In [1]: import numpy as np

In [2]: np.set_printoptions(suppress=True, linewidth=160)

In [3]: m1 = np.loadtxt("arr.csv", delimiter=",")

In [4]: m1.round(3)
Out[4]: 
array([[-0.21 , -0.343,  0.396,  0.406, -0.507,  0.239,  0.441,  0.086, -0.011],
       [ 0.577, -0.625,  0.019, -0.412, -0.132,  0.042, -0.057,  0.138, -0.252],
       [-0.052, -0.352, -0.634,  0.509, -0.036, -0.415, -0.049,  0.173, -0.072],
       [-0.052,  0.388, -0.138, -0.205, -0.782, -0.148, -0.27 ,  0.194, -0.206],
       [ 0.262,  0.163, -0.268, -0.05 , -0.164, -0.126,  0.545, -0.679, -0.171],
       [ 0.367, -0.051,  0.335,  0.251, -0.202, -0.374, -0.35 , -0.318,  0.532],
       [ 0.262,  0.251,  0.415,  0.351,  0.207, -0.3  , -0.016,  0.129, -0.65 ],
       [-0.105, -0.142, -0.083,  0.249, -0.049,  0.486, -0.549, -0.494, -0.34 ],
       [ 0.577,  0.322, -0.24 ,  0.337, -0.026,  0.514,  0.071,  0.289,  0.196]])

In [5]: # keeps lengths

In [6]: u, r1 = m1[7], m1[2]

In [7]: round(float(u @ r1), 3)
Out[7]: -0.0

In [8]: p = (u @ r1) / (u @ u) * u

In [9]: print(round(float((r1 - p) @ u), 3))
-0.0

In [10]: np.round(r1 - p, 3)
Out[10]: array([-0.052, -0.352, -0.634,  0.509, -0.036, -0.415, -0.049,  0.173, -0.072])

In [11]: p.round(3) + 0
Out[11]: array([0., 0., 0., 0., 0., 0., 0., 0., 0.])

In [12]: print(round(np.linalg.norm(u + r1) ** 2 + np.linalg.norm(u - r1) ** 2, 3))
4.0

In [13]: np.linalg.matrix_rank(np.outer(u, r1))
Out[13]: np.int64(1)

In [14]: np.allclose(m1, m1.T)
Out[14]: False

In [15]: print(round(float(np.abs(np.linalg.eigvals(m1)).max()), 3))
1.0

In [16]: def softmax(z):
    ...:     e = np.exp(z - z.max(axis=-1, keepdims=True))
    ...:     return e / e.sum(axis=-1, keepdims=True)
    ...: 

In [17]: np.round(softmax(m1[4]), 3)
Out[17]: array([0.144, 0.131, 0.085, 0.106, 0.094, 0.098, 0.192, 0.056, 0.094])

In [18]: print(np.round(softmax(10 * m1[4]), 3) + 0)
[0.054 0.02  0.    0.002 0.001 0.001 0.92  0.    0.001]

In [19]: np.round(softmax(m1).sum(axis=1), 3)
Out[19]: array([1., 1., 1., 1., 1., 1., 1., 1., 1.])

In [20]: att = m1 @ m1.T / np.sqrt(9)

In [21]: softmax(att).round(6).argmax(axis=1)
Out[21]: array([0, 1, 2, 3, 4, 5, 6, 7, 8])

In [22]: np.round(softmax(att)[4] @ m1, 3)
Out[22]: array([ 0.184, -0.035, -0.032,  0.151, -0.187, -0.014, -0.002, -0.08 , -0.111])

In [23]: np.round(softmax(att), 3)
Out[23]: 
array([[0.149, 0.106, 0.106, 0.106, 0.106, 0.106, 0.106, 0.106, 0.106],
       [0.106, 0.149, 0.106, 0.106, 0.106, 0.106, 0.106, 0.106, 0.106],
       [0.106, 0.106, 0.149, 0.106, 0.106, 0.106, 0.106, 0.106, 0.106],
       [0.106, 0.106, 0.106, 0.149, 0.106, 0.106, 0.106, 0.106, 0.106],
       [0.106, 0.106, 0.106, 0.106, 0.149, 0.106, 0.106, 0.106, 0.106],
       [0.106, 0.106, 0.106, 0.106, 0.106, 0.149, 0.106, 0.106, 0.106],
       [0.106, 0.106, 0.106, 0.106, 0.106, 0.106, 0.149, 0.106, 0.106],
       [0.106, 0.106, 0.106, 0.106, 0.106, 0.106, 0.106, 0.149, 0.106],
       [0.106, 0.106, 0.106, 0.106, 0.106, 0.106, 0.106, 0.106, 0.149]])

In [24]: B = np.linalg.inv(m1)

In [25]: round(float(np.linalg.det(m1) * np.linalg.det(B)), 3)
Out[25]: 1.0

In [26]: np.round(m1 @ B, 3) + 0
Out[26]: 
array([[1., 0., 0., 0., 0., 0., 0., 0., 0.],
       [0., 1., 0., 0., 0., 0., 0., 0., 0.],
       [0., 0., 1., 0., 0., 0., 0., 0., 0.],
       [0., 0., 0., 1., 0., 0., 0., 0., 0.],
       [0., 0., 0., 0., 1., 0., 0., 0., 0.],
       [0., 0., 0., 0., 0., 1., 0., 0., 0.],
       [0., 0., 0., 0., 0., 0., 1., 0., 0.],
       [0., 0., 0., 0., 0., 0., 0., 1., 0.],
       [0., 0., 0., 0., 0., 0., 0., 0., 1.]])

In [27]: round(float(np.linalg.cond(m1)), 3)
Out[27]: 1.0

In [28]: B.round(3)
Out[28]: 
array([[-0.21 ,  0.577, -0.052, -0.052,  0.262,  0.367,  0.262, -0.105,  0.577],
       [-0.343, -0.625, -0.352,  0.388,  0.163, -0.051,  0.251, -0.142,  0.322],
       [ 0.396,  0.019, -0.634, -0.138, -0.268,  0.335,  0.415, -0.083, -0.24 ],
       [ 0.406, -0.412,  0.509, -0.205, -0.05 ,  0.251,  0.351,  0.249,  0.337],
       [-0.507, -0.132, -0.036, -0.782, -0.164, -0.202,  0.207, -0.049, -0.026],
       [ 0.239,  0.042, -0.415, -0.148, -0.126, -0.374, -0.3  ,  0.486,  0.514],
       [ 0.441, -0.057, -0.049, -0.27 ,  0.545, -0.35 , -0.016, -0.549,  0.071],
       [ 0.086,  0.138,  0.173,  0.194, -0.679, -0.318,  0.129, -0.494,  0.289],
       [-0.011, -0.252, -0.072, -0.206, -0.171,  0.532, -0.65 , -0.34 ,  0.196]])
